% python3 -q
>>> import numpy as np
>>> np.set_printoptions(precision=2, suppress=True, linewidth=100, floatmode="fixed")
>>> def rd(a):
...     return np.round(a, 2) + 0
... 
>>> K = np.loadtxt("case8.csv", delimiter=",")
>>> rd(K)
array([[ 1.00,  0.00,  0.00,  0.00,  0.00,  0.00,  0.00,  0.00,  0.00,  0.00,  0.00,  0.00],
       [ 0.00,  1.00,  0.00,  0.00,  0.00,  0.00,  0.00,  0.00,  0.00,  0.00,  0.00,  0.00],
       [ 0.00,  0.00,  1.00,  0.00,  0.00,  0.00,  0.00,  0.00,  0.00,  0.00,  0.00,  0.00],
       [ 0.00,  0.00,  0.00,  1.00,  0.00,  0.00,  0.00,  0.00,  0.00,  0.00,  0.00,  0.00],
       [ 0.00,  0.00,  0.00,  0.00,  0.87,  0.00,  0.00,  0.50,  0.00,  0.00,  0.00,  0.00],
       [ 0.00,  0.00,  0.00,  0.00,  0.00,  1.00,  0.00,  0.00,  0.00,  0.00,  0.00,  0.00],
       [ 0.00,  0.00,  0.00,  0.00,  0.00,  0.00,  1.00,  0.00,  0.00,  0.00,  0.00,  0.00],
       [ 0.00,  0.00,  0.00,  0.00, -0.50,  0.00,  0.00,  0.87,  0.00,  0.00,  0.00,  0.00],
       [ 0.00,  0.00,  0.00,  0.00,  0.00,  0.00,  0.00,  0.00,  1.00,  0.00,  0.00,  0.00],
       [ 0.00,  0.00,  0.00,  0.00,  0.00,  0.00,  0.00,  0.00,  0.00,  1.00,  0.00,  0.00],
       [ 0.00,  0.00,  0.00,  0.00,  0.00,  0.00,  0.00,  0.00,  0.00,  0.00,  1.00,  0.00],
       [ 0.00,  0.00,  0.00,  0.00,  0.00,  0.00,  0.00,  0.00,  0.00,  0.00,  0.00,  1.00]])
>>> r0 = np.array([1, 2, 4, 0, 0, 4, 5, 4, 4, 0, 3, 2])
>>> Y = K + np.outer(r0, np.eye(12)[9])
>>> np.linalg.matrix_rank(Y - K)
np.int64(1)
>>> np.linalg.matrix_rank(np.linalg.inv(Y) - np.linalg.inv(K), tol=1e-8)
np.int64(1)
>>> rd(Y)
array([[ 1.00,  0.00,  0.00,  0.00,  0.00,  0.00,  0.00,  0.00,  0.00,  1.00,  0.00,  0.00],
       [ 0.00,  1.00,  0.00,  0.00,  0.00,  0.00,  0.00,  0.00,  0.00,  2.00,  0.00,  0.00],
       [ 0.00,  0.00,  1.00,  0.00,  0.00,  0.00,  0.00,  0.00,  0.00,  4.00,  0.00,  0.00],
       [ 0.00,  0.00,  0.00,  1.00,  0.00,  0.00,  0.00,  0.00,  0.00,  0.00,  0.00,  0.00],
       [ 0.00,  0.00,  0.00,  0.00,  0.87,  0.00,  0.00,  0.50,  0.00,  0.00,  0.00,  0.00],
       [ 0.00,  0.00,  0.00,  0.00,  0.00,  1.00,  0.00,  0.00,  0.00,  4.00,  0.00,  0.00],
       [ 0.00,  0.00,  0.00,  0.00,  0.00,  0.00,  1.00,  0.00,  0.00,  5.00,  0.00,  0.00],
       [ 0.00,  0.00,  0.00,  0.00, -0.50,  0.00,  0.00,  0.87,  0.00,  4.00,  0.00,  0.00],
       [ 0.00,  0.00,  0.00,  0.00,  0.00,  0.00,  0.00,  0.00,  1.00,  4.00,  0.00,  0.00],
       [ 0.00,  0.00,  0.00,  0.00,  0.00,  0.00,  0.00,  0.00,  0.00,  1.00,  0.00,  0.00],
       [ 0.00,  0.00,  0.00,  0.00,  0.00,  0.00,  0.00,  0.00,  0.00,  3.00,  1.00,  0.00],
       [ 0.00,  0.00,  0.00,  0.00,  0.00,  0.00,  0.00,  0.00,  0.00,  2.00,  0.00,  1.00]])
>>> rng = np.random.default_rng(873)
>>> lab = rng.permutation(12)
>>> lab
array([ 5, 10,  0, 11,  8,  4,  6,  2,  7,  3,  1,  9])
>>> Y = K[lab][:, lab]
>>> rd(np.diag(Y))
array([1.00, 1.00, 1.00, 1.00, 1.00, 0.87, 1.00, 1.00, 0.87, 1.00, 1.00, 1.00])
>>> np.allclose(Y, K)
False
>>> rd(np.sort(np.abs(np.linalg.eigvals(Y))))
array([1.00, 1.00, 1.00, 1.00, 1.00, 1.00, 1.00, 1.00, 1.00, 1.00, 1.00, 1.00])
>>> rd(np.linalg.det(Y)), rd(np.linalg.det(K[lab]))
(np.float64(1.0), np.float64(1.0))
>>> mat = np.loadtxt("x.csv", delimiter=",")
>>> mat
array([[-1.00,  4.00,  0.00,  0.00,  0.00,  0.00,  0.00,  0.00],
       [ 4.00,  2.00,  4.00,  0.00,  0.00,  0.00,  0.00,  0.00],
       [ 0.00,  4.00, -1.00,  4.00,  0.00,  0.00,  0.00,  0.00],
       [ 0.00,  0.00,  4.00,  2.00,  4.00,  0.00,  0.00,  0.00],
       [ 0.00,  0.00,  0.00,  4.00,  2.00,  4.00,  0.00,  0.00],
       [ 0.00,  0.00,  0.00,  0.00,  4.00, -1.00,  4.00,  0.00],
       [ 0.00,  0.00,  0.00,  0.00,  0.00,  4.00, -2.00,  4.00],
       [ 0.00,  0.00,  0.00,  0.00,  0.00,  0.00,  4.00,  2.00]])
>>> w1 = np.array([[2, 3, 1, 2, -3],
...     [0, -3, 1, 3, -3],
...     [0, 2, -1, -2, 3],
...     [-2, -2, -2, -2, 0],
...     [0, -2, -3, 0, -2],
...     [-1, 2, 0, 3, -2],
...     [0, 0, -3, -2, -1],
...     [-1, 3, 1, -3, -1]])
>>> b = np.array([0, 4, 3, 2, 5])
>>> act = np.maximum(mat @ w1 + b, 0)
>>> np.linalg.matrix_rank(act)
np.int64(5)
>>> rd((act > 0).mean(axis=0))
array([0.25, 0.38, 0.38, 0.62, 0.12])
>>> act
array([[ 0.00,  0.00,  6.00, 12.00,  0.00],
       [ 8.00, 18.00,  5.00,  8.00,  0.00],
       [ 0.00,  0.00,  0.00,  8.00,  0.00],
       [ 0.00,  0.00,  0.00,  0.00,  9.00],
       [ 0.00,  0.00,  0.00,  6.00,  0.00],
       [ 1.00,  0.00,  0.00,  0.00,  0.00],
       [ 0.00, 24.00, 13.00,  6.00,  0.00],
       [ 0.00, 10.00,  0.00,  0.00,  0.00]])
>>> W2 = np.array([[-2, 2, -2], [-1, -1, 0], [5, -3, 3], [1, 5, 3], [-2, 3, -4]])
>>> w1 @ W2
array([[  6,  -1,  17],
       [ 17,   6,  24],
       [-15,   0, -21],
       [ -6,  -6,  -8],
       [ -9,   5,  -1],
       [  7,   5,  19],
       [-15,  -4, -11],
       [  3, -26,   0]])
>>> vec = np.array([3, 2, 1, 3, 2])
>>> target = act @ vec
>>> b, lr = np.zeros(5), 1 / np.linalg.norm(act, 2) ** 2
>>> for i in range(8):
...     b -= lr * act.T @ (act @ b - target)
...     if i % 2 == 0: print(i, round(np.linalg.norm(act @ b - target), 2))
... 
0 35.82
2 28.12
4 23.0
6 19.46
>>> rd(np.linalg.cond(act))
np.float64(8.66)
>>> rd(b)
array([1.12, 2.33, 1.15, 2.71, 0.80])
>>> lab = rng.permutation(8)
>>> lab
array([6, 7, 4, 2, 0, 5, 1, 3])
>>> Y = mat[lab][:, lab]
>>> np.trace(Y)
np.float64(3.0)
>>> np.diag(Y)
array([-2.00,  2.00,  2.00, -1.00, -1.00, -1.00,  2.00,  2.00])
>>> r0 = np.array([1, 1, -1])
>>> np.correlate(mat[4], mat[1], "full")
array([ 0.00,  0.00,  0.00,  0.00,  0.00,  0.00,  0.00,  0.00, 16.00, 16.00, 36.00, 16.00, 16.00,
        0.00,  0.00])
>>> np.array([np.convolve(row, r0, "same") for row in mat])
array([[ 3.00,  5.00, -4.00,  0.00,  0.00,  0.00,  0.00,  0.00],
       [ 6.00,  2.00,  2.00, -4.00,  0.00,  0.00,  0.00,  0.00],
       [ 4.00,  3.00, -1.00,  5.00, -4.00,  0.00,  0.00,  0.00],
       [ 0.00,  4.00,  6.00,  2.00,  2.00, -4.00,  0.00,  0.00],
       [ 0.00,  0.00,  4.00,  6.00,  2.00,  2.00, -4.00,  0.00],
       [ 0.00,  0.00,  0.00,  4.00,  3.00, -1.00,  5.00, -4.00],
       [ 0.00,  0.00,  0.00,  0.00,  4.00,  2.00, -2.00,  6.00],
       [ 0.00,  0.00,  0.00,  0.00,  0.00,  4.00,  6.00, -2.00]])
